% ipython --no-banner

In [1]: import numpy as np

In [2]: np.set_printoptions(suppress=True, linewidth=140)

In [3]: W2 = np.array([[-3, 0, 8, -7], [8, -6, -9, 7], [5, -2, -4, -4]])

In [4]: E = np.repeat(W2, 34 // 3, axis=0)

In [5]: rng = np.random.default_rng(40765)

In [6]: E = E + 0.02 * rng.normal(size=E.shape)

In [7]: E.round(2) + 0
Out[7]: 
array([[-2.96,  0.02,  8.01, -7.02],
       [-3.01, -0.03,  8.03, -6.99],
       [-3.01, -0.01,  8.02, -6.99],
       [-3.03, -0.01,  7.99, -7.03],
       [-2.99, -0.01,  7.98, -6.99],
       [-3.  , -0.02,  8.01, -7.  ],
       [-2.97,  0.01,  8.  , -6.95],
       [-2.97,  0.03,  7.99, -6.95],
       [-2.99,  0.03,  8.  , -6.98],
       [-3.  ,  0.02,  8.01, -6.99],
       [-2.99,  0.  ,  7.99, -6.98],
       [ 8.01, -5.98, -9.01,  7.01],
       [ 7.97, -5.97, -9.02,  7.  ],
       [ 7.97, -6.  , -9.  ,  7.01],
       [ 7.98, -5.99, -9.  ,  6.98],
       [ 7.98, -5.97, -8.99,  6.98],
       [ 8.  , -5.99, -9.02,  6.99],
       [ 8.02, -5.98, -9.  ,  6.99],
       [ 8.01, -6.02, -9.01,  6.97],
       [ 8.03, -6.05, -9.01,  6.96],
       [ 8.  , -5.97, -9.  ,  7.  ],
       [ 7.98, -6.01, -9.  ,  7.  ],
       [ 5.  , -2.  , -3.99, -4.01],
       [ 5.  , -2.03, -4.01, -3.99],
       [ 5.01, -2.  , -4.01, -4.01],
       [ 5.01, -1.96, -4.01, -4.01],
       [ 4.98, -2.  , -4.  , -4.  ],
       [ 5.  , -2.  , -3.98, -4.02],
       [ 4.99, -1.98, -4.02, -4.  ],
       [ 4.99, -2.01, -4.04, -4.02],
       [ 4.98, -1.99, -3.98, -4.04],
       [ 4.99, -2.  , -3.97, -3.99],
       [ 4.97, -2.  , -4.  , -4.02]])

In [8]: W2 = E[[0, 11]].astype(float)

In [9]: for _ in range(6):
   ...:     labels = np.linalg.norm(E[:, None] - W2, axis=-1).argmin(axis=1)
   ...:     W2 = np.array([E[labels == j].mean(axis=0) for j in range(2)])
   ...: 

In [10]: labels
Out[10]: array([0, 0, 0, 0, 0, 0, 0, 0, 0, 0, 0, 1, 1, 1, 1, 1, 1, 1, 1, 1, 1, 1, 1, 1, 1, 1, 1, 1, 1, 1, 1, 1, 1])

In [11]: np.bincount(labels)
Out[11]: array([11, 22])

In [12]: np.round(W2[1] - W2[0], 2)
Out[12]: array([  9.49,  -4.  , -14.51,   8.48])

In [13]: print(W2.round(2) + 0)
[[-2.99  0.    8.   -6.99]
 [ 6.49 -4.   -6.5   1.49]]

In [14]: Xs = E - E.mean(axis=0)

In [15]: evecs = np.linalg.svd(Xs)[2][:3]

In [16]: out = Xs - Xs @ evecs.T @ evecs

In [17]: np.round((Xs @ evecs.T).std(axis=0), 2)
Out[17]: array([10.35,  2.77,  0.02])

In [18]: np.round(np.diag(evecs.T @ evecs), 2)
Out[18]: array([0.35, 0.97, 0.69, 1.  ])
